>>> import numpy as np
>>> import numpy.linalg as la
>>> np.set_printoptions(precision=1, suppress=True, linewidth=200)
>>> m1 = np.loadtxt("layer12.csv", delimiter=",")
>>> print(m1)
[[31. 16. 28.]
 [16. 19. 19.]
 [28. 19. 28.]]
>>> evals, evecs = la.eigvalsh(m1)
Traceback (most recent call last):
  File "<python-input-5>", line 1, in <module>
    evals, evecs = la.eigvalsh(m1)
    ^^^^^^^^^^^^
ValueError: too many values to unpack (expected 2)
>>> evals, evecs = la.eigh(m1)
>>> print(np.round(evecs.T @ m1 @ evecs, 1) + 0)
[[ 0.5  0.   0. ]
 [ 0.   7.9  0. ]
 [ 0.   0.  69.6]]
>>> print(la.svd(m1, compute_uv=False))
[69.6  7.9  0.5]
>>> print(la.eigvalsh(m1 @ m1))
[   0.2   62.7 4845. ]
>>> print(evals)
[ 0.5  7.9 69.6]
>>> M2 = m1 / la.norm(m1, axis=1, keepdims=True)
>>> gram = M2 @ M2.T
>>> print(gram)
[[1. 1. 1.]
 [1. 1. 1.]
 [1. 1. 1.]]
>>> print(round(np.degrees(np.arccos(np.clip(gram[0, 1], -1, 1))), 1))
17.8
>>> print((gram - 2 * np.eye(3)).round(6).argmax(axis=1))
[2 2 0]
>>> print(gram[0])
[1. 1. 1.]
>>> print((np.abs(gram) > 0.9).astype(int))
[[1 1 1]
 [1 1 1]
 [1 1 1]]
>>> M2 = np.array([[0, -3], [-3, 1]])
>>> basis = np.kron(M2, m1)
>>> print(basis.shape)
(6, 6)
>>> print(la.matrix_rank(basis))
6
>>> print(np.round(la.norm(basis, 2), 1), round(la.norm(M2, 2) * la.norm(m1, 2), 1))
246.5 246.5
>>> L = la.cholesky(m1)
>>> print(round(np.prod(np.diag(L)) ** 2, 1), round(float(la.det(m1)), 1))
261.0 261.0
>>> arr = np.load("x.npy")
>>> print(arr.round(1) + 0)
[[-0.5 -0.3  0.6 -0.7]
 [-0.2 -0.1  0.2 -0.2]
 [ 0.1  0.  -0.1  0.1]]
>>> U, s, vt = la.svd(arr)
>>> print(s.round(1) + 0)
[1.1 0.  0. ]
>>> M2 = U[:, :1] @ np.diag(s[:1]) @ vt[:1]
>>> print(la.matrix_rank(M2))
1
>>> print(la.matrix_rank(arr, rtol=0.05))
1
>>> print(round(np.abs(arr - M2).max(), 1))
0.0
>>> print(M2.round(1) + 0)
[[-0.5 -0.3  0.6 -0.7]
 [-0.2 -0.1  0.2 -0.2]
 [ 0.1  0.  -0.1  0.1]]
>>> t3 = np.stack([arr, -3 * arr, arr[::-1]])
>>> print(la.matrix_rank(t3.reshape(3, -1)))
2
>>> print(t3.sum(axis=0))
[[ 1.   0.6 -1.3  1.4]
 [ 0.2  0.1 -0.2  0.2]
 [-0.6 -0.4  0.8 -0.9]]
>>> print((t3 @ arr.T).shape)
(3, 3, 3)
>>> M2 = arr / np.sqrt((arr ** 2).mean(axis=1, keepdims=True))
>>> print(la.matrix_rank(arr - arr.mean(axis=1, keepdims=True)))
1
>>> A = np.load("arr.npy")
>>> print(A)
[[ 2  0  0  0  0  0  0  0  0]
 [ 0  2  0  0  0  0  0  0  0]
 [ 0  0 -2  0  0  0  0  0  0]
 [ 0  0  0  4  0  0  0  0  0]
 [ 0  0  0  0 -2  0  0  0  0]
 [ 0  0  0  0  0 -4  0  0  0]
 [ 0  0  0  0  0  0  1  0  0]
 [ 0  0  0  0  0  0  0  0  0]
 [ 0  0  0  0  0  0  0  0  1]]
>>> U, s, vt = la.svd(A)
>>> print(np.argmax(s[:-1] / (s[1:] + 1e-6)) + 1)
8
>>> print(s)
[4. 4. 2. 2. 2. 2. 1. 1. 0.]
>>> M2 = U[:, :8] @ np.diag(s[:8]) @ vt[:8]
>>> print(round(float(la.norm(A - M2) / la.norm(A)), 1))
0.0
>>> print(round(float(la.norm(A - M2, 2)), 1), s[8])
0.0 0.0
>>> J = np.loadtxt("block6.csv", delimiter=",")
>>> print(J)
[[ 0. -3.  1.  1.  2.  3.  0. -3.  0. -1.]
 [-3.  0. -3.  1.  1.  2.  3.  0. -3.  0.]
 [ 1. -3.  0. -3.  1.  1.  2.  3.  0. -3.]
 [ 1.  1. -3.  0. -3.  1.  1.  2.  3.  0.]
 [ 2.  1.  1. -3.  0. -3.  1.  1.  2.  3.]
 [ 3.  2.  1.  1. -3.  0. -3.  1.  1.  2.]
 [ 0.  3.  2.  1.  1. -3.  0. -3.  1.  1.]
 [-3.  0.  3.  2.  1.  1. -3.  0. -3.  1.]
 [ 0. -3.  0.  3.  2.  1.  1. -3.  0. -3.]
 [-1.  0. -3.  0.  3.  2.  1.  1. -3.  0.]]
>>> # symmetric, so the eigenvalues are real
>>> M2 = J / np.sqrt((J ** 2).mean(axis=1, keepdims=True))
>>> print(M2[8])
[ 0.  -1.5  0.   1.5  1.   0.5  0.5 -1.5  0.  -1.5]
>>> evals, evecs = la.eigh(J)
>>> x = np.array([1, 8, -3, 2, -9, -7, -2, -7, 4, 5])
>>> print(np.round(evecs * np.abs(evals) @ evecs.T, 1) + 0)
[[ 4.8  0.   0.3 -1.1 -1.3 -0.9 -0.5  0.5  2.6  0.2]
 [ 0.   5.2 -0.3  0.3 -1.5 -2.2 -0.9  0.3  0.4  2.6]
 [ 0.3 -0.3  5.6  0.   0.3 -1.6 -2.5 -1.3  0.3  0.5]
 [-1.1  0.3  0.   4.8  0.   1.2 -1.3 -2.5 -0.9 -0.5]
 [-1.3 -1.5  0.3  0.   5.   0.4  1.2 -1.6 -2.2 -0.9]
 [-0.9 -2.2 -1.6  1.2  0.4  5.   0.   0.3 -1.5 -1.3]
 [-0.5 -0.9 -2.5 -1.3  1.2  0.   4.8  0.   0.3 -1.1]
 [ 0.5  0.3 -1.3 -2.5 -1.6  0.3  0.   5.6 -0.3  0.3]
 [ 2.6  0.4  0.3 -0.9 -2.2 -1.5  0.3 -0.3  5.2  0. ]
 [ 0.2  2.6  0.5 -0.5 -0.9 -1.3 -1.1  0.3  0.   4.8]]
>>> print(la.eigvalsh(J[1:, 1:]))
[-10.7  -8.9  -1.8  -0.1   1.2   1.7   6.    6.    6.7]
>>> print(np.all(la.eigvalsh(J) > 0))
False
>>> print(np.round(la.eigvalsh(J).min(), 1))
-11.9
>>> print(la.matrix_power(J, 4))
[[ 3170.  1902.   788. -1943. -2974. -2568.  -808.  1481.  3539.  1620.]
 [ 1902.  4182.  1315.  -878. -3120. -3418. -1981.   942.  2360.  3539.]
 [  788.  1315.  3262.   624.  -588. -2022. -2439. -1500.   942.  1481.]
 [-1943.  -878.   624.  2686.  1650.  1488.  -716. -2439. -1981.  -808.]
 [-2974. -3120.  -588.  1650.  3937.  2748.  1488. -2022. -3418. -2568.]
 [-2568. -3418. -2022.  1488.  2748.  3937.  1650.  -588. -3120. -2974.]
 [ -808. -1981. -2439.  -716.  1488.  1650.  2686.   624.  -878. -1943.]
 [ 1481.   942. -1500. -2439. -2022.  -588.   624.  3262.  1315.   788.]
 [ 3539.  2360.   942. -1981. -3418. -3120.  -878.  1315.  4182.  1902.]
 [ 1620.  3539.  1481.  -808. -2568. -2974. -1943.   788.  1902.  3170.]]
>>> print(np.allclose(J, J.T))
True
>>> print(np.trace(J))
0.0
>>> print(np.allclose(J @ J.T, J.T @ J))
True
>>> x = np.array([-2, -2, 6, 0])
>>> h1 = np.maximum(arr @ x, 0)
>>> print(h1)
[5.2 1.7 0. ]
>>> print(np.flatnonzero(h1 > 1e-9))
[0 1]
>>> print(np.tanh(arr @ x))
[ 1.   0.9 -0.7]
>>> print(np.maximum(arr @ (3 * x), 0))
[15.5  5.2  0. ]
>>> X = np.loadtxt("test1.csv", delimiter=",")
>>> print(X)
[[-1.2  0.8  0.1  2.2 -0.3 -0.1 -0.3  1.3 -0.4 -0.4]
 [-0.3  2.7  0.3  2.4  4.2 -5.1  0.  -2.1  1.2 -2.4]
 [-0.2  2.   0.2 -0.9  0.8 -2.4 -0.2  0.3  0.8  0.5]
 [ 1.   1.2 -0.3 -1.5  0.8  0.5  1.2 -0.1  1.3  0. ]
 [ 1.3  0.5  0.2 -0.3  0.5 -0.9 -0.6  1.3 -1.1 -1.2]
 [-0.2  0.6 -1.7 -0.7  0.5  1.3 -1.4  0.9 -0.6 -0.4]
 [ 0.2  0.1  0.1  1.2  0.1  0.1 -1.   0.4  1.6  0.2]
 [-2.1 -1.4 -0.1 -1.7  0.8  0.8  0.8  1.1  1.7 -1.2]
 [ 0.3 -0.5  1.3 -0.6  2.   1.4 -0.4 -1.2  1.   0. ]
 [ 1.1 -0.8 -0.4  0.2  0.4 -0.3  0.7 -1.   0.5  0.1]
 [ 0.5  0.4  0.9 -1.3  0.3  0.1  0.2 -2.8  0.5 -1.3]
 [ 0.5  0.9 -0.9  2.1  0.8  0.8  1.2 -0.7 -0.8  0.6]
 [ 1.2 -0.6 -1.9  0.8  0.3 -1.  -1.  -1.7 -0.2 -0.2]
 [-1.8 -1.8 -1.3 -2.5 -0.2 -0.1  0.   2.1 -0.4 -1.3]
 [ 0.6 -0.3 -1.2  0.4  1.3  0.1 -0.9  0.6 -1.   0. ]
 [-0.9 -0.2  0.5 -0.6  1.   2.   0.7 -0.4 -0.1 -0.7]
 [-1.3 -2.3 -0.3  1.7 -0.2  0.4 -0.5  0.4 -0.1  0.5]
 [ 0.8  1.6  0.1 -1.2 -1.3 -0.1  1.7  1.2  0.5 -0.3]
 [ 0.8 -0.7  0.1 -1.1  1.3  2.5 -0.4  2.4  0.6 -0.3]
 [ 1.  -0.6 -0.3 -0.7 -0.5  0.8  0.9  1.   0.1 -0.3]
 [-0.4  0.1 -0.5  1.3  0.2  0.6 -1.4  0.3 -0.1 -0.6]
 [ 0.   0.  -2.3 -1.3  2.2  2.   0.   0.6  0.2 -0.7]
 [-0.6  0.7 -1.6 -1.   0.  -0.6 -0.3  0.3 -0.1 -1. ]
 [ 0.1 -0.8  0.5  0.2  1.  -1.3 -0.1  1.6  0.3  0.4]
 [ 0.9  2.4 -0.3 -0.9  1.  -0.2  0.4 -1.2 -1.3  0.9]
 [-0.3  0.7 -0.9  0.7  0.4 -0.7 -0.3  0.2  1.  -1.2]
 [ 0.3  0.8  0.4 -0.6  1.   0.5 -0.8 -0.2  0.5 -0.7]
 [-0.2 -0.2 -0.3  1.3 -1.8  1.6 -0.4  0.6 -0.2  0.1]
 [ 0.1  0.9 -1.1 -0.5 -1.1  0.6  0.8  3.1  0.4 -0.2]
 [ 0.7  0.8  1.9  1.1 -1.9  0.7  0.5 -0.1 -0.2 -2.3]
 [-0.4  0.7 -0.8  1.2 -1.6 -0.4 -0.9 -1.   0.4 -0.1]
 [-1.8  0.  -0.2 -0.4  1.  -1.5  0.  -0.3 -1.  -0.2]
 [-0.5  0.3 -0.5 -1.1 -0.5 -0.3 -0.8  0.8 -0.1 -0.2]
 [ 0.1  1.3  0.6 -1.4 -0.7  0.2 -1.4 -0.5  0.8  0.2]
 [ 0.9 -0.8  0.7 -0.2  0.9  0.3 -1.8  0.8  0.3 -0.6]]
>>> gram = np.cov(X, rowvar=False)
>>> print(np.argwhere(np.triu(np.abs(np.corrcoef(X.T)) > 0.8, 1)))
[]
>>> print(la.eigvalsh(gram)[::-1])
[3.2 1.6 1.3 1.2 0.9 0.8 0.6 0.5 0.4 0.4]
>>> print(gram.round(1) + 0)
[[ 0.8  0.3  0.1  0.   0.   0.1  0.  -0.2  0.   0.1]
 [ 0.3  1.2  0.1  0.1  0.1 -0.6  0.1 -0.4  0.  -0.1]
 [ 0.1  0.1  0.8  0.1  0.  -0.1  0.1 -0.2  0.2 -0.1]
 [ 0.   0.1  0.1  1.5  0.  -0.5 -0.2 -0.4 -0.1  0. ]
 [ 0.   0.1  0.   0.   1.4 -0.5  0.  -0.4  0.1 -0.1]
 [ 0.1 -0.6 -0.1 -0.5 -0.5  1.9  0.1  0.5 -0.1  0.2]
 [ 0.   0.1  0.1 -0.2  0.   0.1  0.7  0.   0.1  0. ]
 [-0.2 -0.4 -0.2 -0.4 -0.4  0.5  0.   1.5 -0.1  0.1]
 [ 0.   0.   0.2 -0.1  0.1 -0.1  0.1 -0.1  0.6 -0.1]
 [ 0.1 -0.1 -0.1  0.  -0.1  0.2  0.   0.1 -0.1  0.6]]
>>> print(np.argsort(-X.std(axis=0).round(6), kind="stable"))
[5 7 3 4 1 2 0 6 8 9]
>>> print(gram.shape)
(10, 10)
>>> print(J.ravel(order="F"))
[ 0. -3.  1.  1.  2.  3.  0. -3.  0. -1. -3.  0. -3.  1.  1.  2.  3.  0. -3.  0.  1. -3.  0. -3.  1.  1.  2.  3.  0. -3.  1.  1. -3.  0. -3.  1.  1.  2.  3.  0.  2.  1.  1. -3.  0. -3.  1.  1.  2.
  3.  3.  2.  1.  1. -3.  0. -3.  1.  1.  2.  0.  3.  2.  1.  1. -3.  0. -3.  1.  1. -3.  0.  3.  2.  1.  1. -3.  0. -3.  1.  0. -3.  0.  3.  2.  1.  1. -3.  0. -3. -1.  0. -3.  0.  3.  2.  1.  1.
 -3.  0.]
>>> print(J.reshape(2, -1))
[[ 0. -3.  1.  1.  2.  3.  0. -3.  0. -1. -3.  0. -3.  1.  1.  2.  3.  0. -3.  0.  1. -3.  0. -3.  1.  1.  2.  3.  0. -3.  1.  1. -3.  0. -3.  1.  1.  2.  3.  0.  2.  1.  1. -3.  0. -3.  1.  1.  2.
   3.]
 [ 3.  2.  1.  1. -3.  0. -3.  1.  1.  2.  0.  3.  2.  1.  1. -3.  0. -3.  1.  1. -3.  0.  3.  2.  1.  1. -3.  0. -3.  1.  0. -3.  0.  3.  2.  1.  1. -3.  0. -3. -1.  0. -3.  0.  3.  2.  1.  1. -3.
   0.]]
>>> t3 = J.reshape(10, 2, -1)
>>> print(t3.shape)
(10, 2, 5)
>>> print(t3[:, 0])
[[ 0. -3.  1.  1.  2.]
 [-3.  0. -3.  1.  1.]
 [ 1. -3.  0. -3.  1.]
 [ 1.  1. -3.  0. -3.]
 [ 2.  1.  1. -3.  0.]
 [ 3.  2.  1.  1. -3.]
 [ 0.  3.  2.  1.  1.]
 [-3.  0.  3.  2.  1.]
 [ 0. -3.  0.  3.  2.]
 [-1.  0. -3.  0.  3.]]
>>> print(np.einsum("ihd,jhd->hij", t3, t3).shape)
(2, 10, 10)
>>> print(t3.sum(axis=1))
[[ 3. -3. -2.  1.  1.]
 [-1.  3. -3. -2.  1.]
 [ 2. -1.  3. -3. -2.]
 [ 2.  2. -1.  3. -3.]
 [-1.  2.  2. -1.  3.]
 [ 3. -1.  2.  2. -1.]
 [-3.  3. -1.  2.  2.]
 [-2. -3.  3. -1.  2.]
 [ 1. -2. -3.  3. -1.]
 [ 1.  1. -2. -3.  3.]]
>>> mat = np.load("m.npy")
>>> print(mat)
[[ 1 -1 -1  1 -1  1  1 -1]
 [ 1 -1 -1  1  1 -1 -1  1]
 [ 1  1 -1 -1  1  1 -1 -1]
 [ 1 -1  1 -1  1 -1  1 -1]]
>>> M2 = mat / np.sqrt((mat ** 2).mean(axis=1, keepdims=True))
>>> print(M2[0])
[ 1. -1. -1.  1. -1.  1.  1. -1.]
>>> M2 = np.array([[-2, 2, 2, -1, 0]])
>>> E = M2.T @ M2
>>> print(E)
[[ 4 -4 -4  2  0]
 [-4  4  4 -2  0]
 [-4  4  4 -2  0]
 [ 2 -2 -2  1  0]
 [ 0  0  0  0  0]]
>>> def softmax(z):
...     e = np.exp(z - z.max(axis=-1, keepdims=True))
...     return e / e.sum(axis=-1, keepdims=True)
... 
>>> print(softmax(E).sum(axis=1))
[1. 1. 1. 1. 1.]
>>> S = E @ E.T / np.sqrt(5)
>>> print(softmax(S)[0] @ E)
[ 4. -4. -4.  2.  0.]
>>> print(softmax(S).round(6).argmax(axis=1))
[0 1 1 0 0]
>>> print(np.round(softmax(S + np.triu(np.full(S.shape, -np.inf), 1)), 1) + 0)
[[1.  0.  0.  0.  0. ]
 [0.  1.  0.  0.  0. ]
 [0.  0.5 0.5 0.  0. ]
 [1.  0.  0.  0.  0. ]
 [0.2 0.2 0.2 0.2 0.2]]
